$ python3 -q
>>> import numpy as np
>>> import numpy.linalg as la
>>> np.set_printoptions(suppress=True, linewidth=140)
>>> rnd = lambda a: np.round(a, 2) + 0
>>> A = np.load("case10.npy")
>>> A
array([[-2,  1,  1, -1, -1, -1,  2,  0,  1,  1, -2,  1],
       [-2, -1,  1,  0,  1,  0,  0,  0,  1,  1,  0,  0],
       [ 1,  0,  0,  0, -1, -2,  0, -2, -2,  0, -1, -2],
       [-1, -2, -2,  2, -1, -2,  1,  0,  1,  0,  1,  0],
       [-1,  2, -1,  2, -2, -1,  0, -2, -1,  1, -2,  2],
       [ 1, -2,  0, -2, -1,  1,  1, -2, -2, -2,  1,  1],
       [-1,  1, -1,  2,  0,  1,  2, -2, -1,  2, -2, -2],
       [-2, -2,  2, -2, -2,  0,  1, -1,  2,  2,  2,  2],
       [ 2,  2, -2, -2, -1,  2, -1, -1,  1,  1,  0,  1],
       [ 0, -1, -2,  0,  2,  1,  0,  2,  0,  1, -1,  1],
       [ 1,  2,  0,  2, -2,  0,  1, -1, -1,  2,  2, -2],
       [-1, -1, -2, -2, -2,  2,  2,  2,  1, -2,  2,  1]])
>>> other = A / np.sqrt((A ** 2).mean(axis=1, keepdims=True))
>>> rnd(la.norm(other, axis=1))
array([3.46, 3.46, 3.46, 3.46, 3.46, 3.46, 3.46, 3.46, 3.46, 3.46, 3.46, 3.46])
>>> other = A / la.norm(A, axis=1, keepdims=True)
>>> gram = other @ other.T
>>> rnd(la.norm(other, axis=1))
array([1., 1., 1., 1., 1., 1., 1., 1., 1., 1., 1., 1.])
>>> rnd(gram[4])
array([ 0.42, -0.19,  0.3 ,  0.16,  1.  , -0.15,  0.48, -0.06,  0.15, -0.18,  0.28, -0.31])
>>> rnd(np.degrees(np.arccos(np.clip(gram[4, 6], -1, 1))))
np.float64(61.13)
>>> x0 = np.array([-1, -3, -1, -1, 3, -3, -1, -3, -3, -2, 2, 0])
>>> y = A @ x0
>>> beta, lr = np.zeros(12), 1 / la.norm(A, 2) ** 2
>>> for i in range(30):
...     beta -= lr * A.T @ (A @ beta - y)
...     if i % 5 == 0: print(i, round(la.norm(A @ beta - y), 2))
... 
0 20.62
5 4.65
10 2.46
15 1.87
20 1.69
25 1.62
>>> rnd(beta)
array([ 0.48, -4.42,  0.09,  0.11,  1.26, -1.89, -1.14, -2.21, -2.2 , -1.96,  0.36, -0.15])
>>> rnd(la.cond(A))
np.float64(23.42)
>>> la.matrix_power(A, 2)
array([[  1,  -3,  -6,  -4,   9,   9,  -3,   3,   1,   0,  -4,  -4],
       [  8,   2,  -8,   2,  -1,   2,  -5,  -3,  -5,   0,   0,   0],
       [ -2,   3,   6,  11,  15, -10,  -5,   7,  -1,   0, -12,  -9],
       [  3,   4,  -9,   9,   0,   3,   0,   6,   7,   5,   6,  -4],
       [ -6, -14,  -9,   1,  14,   3,   0,  19,   8, -11,   3,  -2],
       [  5,   7,   5,   1,  -2,   2,   6,  -1, -11, -10,  -1, -11],
       [ -2,  -8,  -8,  13,  17,  -2,  -2,   1,  -5,  -1, -12,  -3],
       [ 19,   7, -13,  -6,   0,  15,  -1,   3,  -9,  -2,   6, -12],
       [ -1,  -1,   2, -16,   5,  13,   2,   8,   4,  -5,   1,   9],
       [ -7,  -5,  -3,  -6,  -6,   6,   4,   1,   5,   0,   2,  17],
       [ -3,  -4,   0,  13,  10,  -6,   4,   2,  -1,  10,  -2, -12],
       [  5,   1,   6, -11,  -9,  17,   7,  -7,   0,   1,  16,  -3]])
>>> (A - A.T) / 2
array([[ 0. ,  1.5,  0. ,  0. ,  0. , -1. ,  1.5,  1. , -0.5,  0.5, -1.5,  1. ],
       [-1.5,  0. ,  0.5,  1. , -0.5,  1. , -0.5,  1. , -0.5,  1. , -1. ,  0.5],
       [ 0. , -0.5,  0. ,  1. ,  0. , -1. ,  0.5, -2. ,  0. ,  1. , -0.5,  0. ],
       [ 0. , -1. , -1. ,  0. , -1.5,  0. , -0.5,  1. ,  1.5,  0. , -0.5,  1. ],
       [ 0. ,  0.5,  0. ,  1.5,  0. ,  0. ,  0. ,  0. ,  0. , -0.5,  0. ,  2. ],
       [ 1. , -1. ,  1. ,  0. ,  0. ,  0. ,  0. , -1. , -2. , -1.5,  0.5, -0.5],
       [-1.5,  0.5, -0.5,  0.5,  0. ,  0. ,  0. , -1.5,  0. ,  1. , -1.5, -2. ],
       [-1. , -1. ,  2. , -1. ,  0. ,  1. ,  1.5,  0. ,  1.5,  0. ,  1.5,  0. ],
       [ 0.5,  0.5,  0. , -1.5,  0. ,  2. ,  0. , -1.5,  0. ,  0.5,  0.5,  0. ],
       [-0.5, -1. , -1. ,  0. ,  0.5,  1.5, -1. ,  0. , -0.5,  0. , -1.5,  1.5],
       [ 1.5,  1. ,  0.5,  0.5,  0. , -0.5,  1.5, -1.5, -0.5,  1.5,  0. , -2. ],
       [-1. , -0.5,  0. , -1. , -2. ,  0.5,  2. ,  0. ,  0. , -1.5,  2. ,  0. ]])
>>> rnd(np.sort(np.abs(la.eigvals(A))))
array([1.37, 1.37, 2.92, 2.92, 2.93, 3.7 , 3.97, 3.97, 4.48, 4.48, 5.32, 5.32])
>>> rnd(np.abs(la.eigvals(A)).max())
np.float64(5.32)
>>> (A + A.T) / 2
array([[-2. , -0.5,  1. , -1. , -1. ,  0. ,  0.5, -1. ,  1.5,  0.5, -0.5,  0. ],
       [-0.5, -1. ,  0.5, -1. ,  1.5, -1. ,  0.5, -1. ,  1.5,  0. ,  1. , -0.5],
       [ 1. ,  0.5,  0. , -1. , -1. , -1. , -0.5,  0. , -2. , -1. , -0.5, -2. ],
       [-1. , -1. , -1. ,  2. ,  0.5, -2. ,  1.5, -1. , -0.5,  0. ,  1.5, -1. ],
       [-1. ,  1.5, -1. ,  0.5, -2. , -1. ,  0. , -2. , -1. ,  1.5, -2. ,  0. ],
       [ 0. , -1. , -1. , -2. , -1. ,  1. ,  1. , -1. ,  0. , -0.5,  0.5,  1.5],
       [ 0.5,  0.5, -0.5,  1.5,  0. ,  1. ,  2. , -0.5, -1. ,  1. , -0.5,  0. ],
       [-1. , -1. ,  0. , -1. , -2. , -1. , -0.5, -1. ,  0.5,  2. ,  0.5,  2. ],
       [ 1.5,  1.5, -2. , -0.5, -1. ,  0. , -1. ,  0.5,  1. ,  0.5, -0.5,  1. ],
       [ 0.5,  0. , -1. ,  0. ,  1.5, -0.5,  1. ,  2. ,  0.5,  1. ,  0.5, -0.5],
       [-0.5,  1. , -0.5,  1.5, -2. ,  0.5, -0.5,  0.5, -0.5,  0.5,  2. ,  0. ],
       [ 0. , -0.5, -2. , -1. ,  0. ,  1.5,  0. ,  2. ,  1. , -0.5,  0. ,  1. ]])
>>> np.allclose(A, A.T)
False
>>> np.allclose(A @ A.T, A.T @ A)
False
>>> A @ A
array([[  1,  -3,  -6,  -4,   9,   9,  -3,   3,   1,   0,  -4,  -4],
       [  8,   2,  -8,   2,  -1,   2,  -5,  -3,  -5,   0,   0,   0],
       [ -2,   3,   6,  11,  15, -10,  -5,   7,  -1,   0, -12,  -9],
       [  3,   4,  -9,   9,   0,   3,   0,   6,   7,   5,   6,  -4],
       [ -6, -14,  -9,   1,  14,   3,   0,  19,   8, -11,   3,  -2],
       [  5,   7,   5,   1,  -2,   2,   6,  -1, -11, -10,  -1, -11],
       [ -2,  -8,  -8,  13,  17,  -2,  -2,   1,  -5,  -1, -12,  -3],
       [ 19,   7, -13,  -6,   0,  15,  -1,   3,  -9,  -2,   6, -12],
       [ -1,  -1,   2, -16,   5,  13,   2,   8,   4,  -5,   1,   9],
       [ -7,  -5,  -3,  -6,  -6,   6,   4,   1,   5,   0,   2,  17],
       [ -3,  -4,   0,  13,  10,  -6,   4,   2,  -1,  10,  -2, -12],
       [  5,   1,   6, -11,  -9,  17,   7,  -7,   0,   1,  16,  -3]])
